% python3 -q
>>> import numpy as np
>>> from numpy import linalg as LA
>>> np.set_printoptions(precision=4, suppress=True, linewidth=200, floatmode="fixed")
>>> def rnd(a):
...     return np.round(a, 4) + 0
... 
>>> arr, _ = LA.qr(np.array([[0.1, -0.2, 0.3, -2.4],
...     [-0.2, -1.8, -0.4, -0.3],
...     [-0.1, 0.5, 2.1, -1.6],
...     [2.0, -1.8, 0.9, 0.8]]))
>>> rnd(arr)
array([[-0.0496, -0.0587, -0.1465, -0.9862],
       [ 0.0993, -0.9729, -0.1924,  0.0815],
       [ 0.0496,  0.2074, -0.9684,  0.1290],
       [-0.9926, -0.0840, -0.0603,  0.0639]])
>>> # orthonormal columns
>>> proj = np.triu(np.array([[3, 2, -3, 4], [2, -5, -3, 4], [-2, -5, -4, 3], [-4, -4, -5, 4]]), 1) + np.eye(4)
>>> A2 = proj @ arr @ LA.inv(proj)
>>> rnd(np.poly(A2))
array([ 1.0000,  1.9270,  0.0000, -1.9270, -1.0000])
>>> LA.matrix_rank(A2)
np.int64(4)
>>> rng = np.random.default_rng(425232)
>>> labels = rng.permutation(4)
>>> A2 = arr[:, labels] * rng.choice([-1, 1], 4)
>>> rnd(A2)
array([[-0.0496,  0.9862, -0.1465,  0.0587],
       [ 0.0993, -0.0815, -0.1924,  0.9729],
       [ 0.0496, -0.1290, -0.9684, -0.2074],
       [-0.9926, -0.0639, -0.0603,  0.0840]])
>>> U, _, vt = LA.svd(arr.T @ A2)
>>> rnd(U @ vt)
array([[ 1.0000,  0.0000,  0.0000,  0.0000],
       [ 0.0000,  0.0000,  0.0000, -1.0000],
       [ 0.0000,  0.0000,  1.0000,  0.0000],
       [ 0.0000, -1.0000,  0.0000,  0.0000]])
>>> labels
array([0, 3, 2, 1])
>>> np.allclose(arr, arr.T)
False
>>> rnd(np.abs(LA.eigvals(arr)).max())
np.float64(1.0)
>>> rnd(np.trace(arr))
np.float64(-1.927)
>>> rnd((arr - arr.T) / 2)
array([[ 0.0000, -0.0790, -0.0981,  0.0032],
       [ 0.0790,  0.0000, -0.1999,  0.0827],
       [ 0.0981,  0.1999,  0.0000,  0.0947],
       [-0.0032, -0.0827, -0.0947,  0.0000]])
>>> rnd(LA.det(arr))
np.float64(-1.0)
>>> u = np.array([0, -3, 3, 1])
>>> A2 = arr + np.outer(u, np.eye(4)[1])
>>> rnd(A2)
array([[-0.0496, -0.0587, -0.1465, -0.9862],
       [ 0.0993, -3.9729, -0.1924,  0.0815],
       [ 0.0496,  3.2074, -0.9684,  0.1290],
       [-0.9926,  0.9160, -0.0603,  0.0639]])
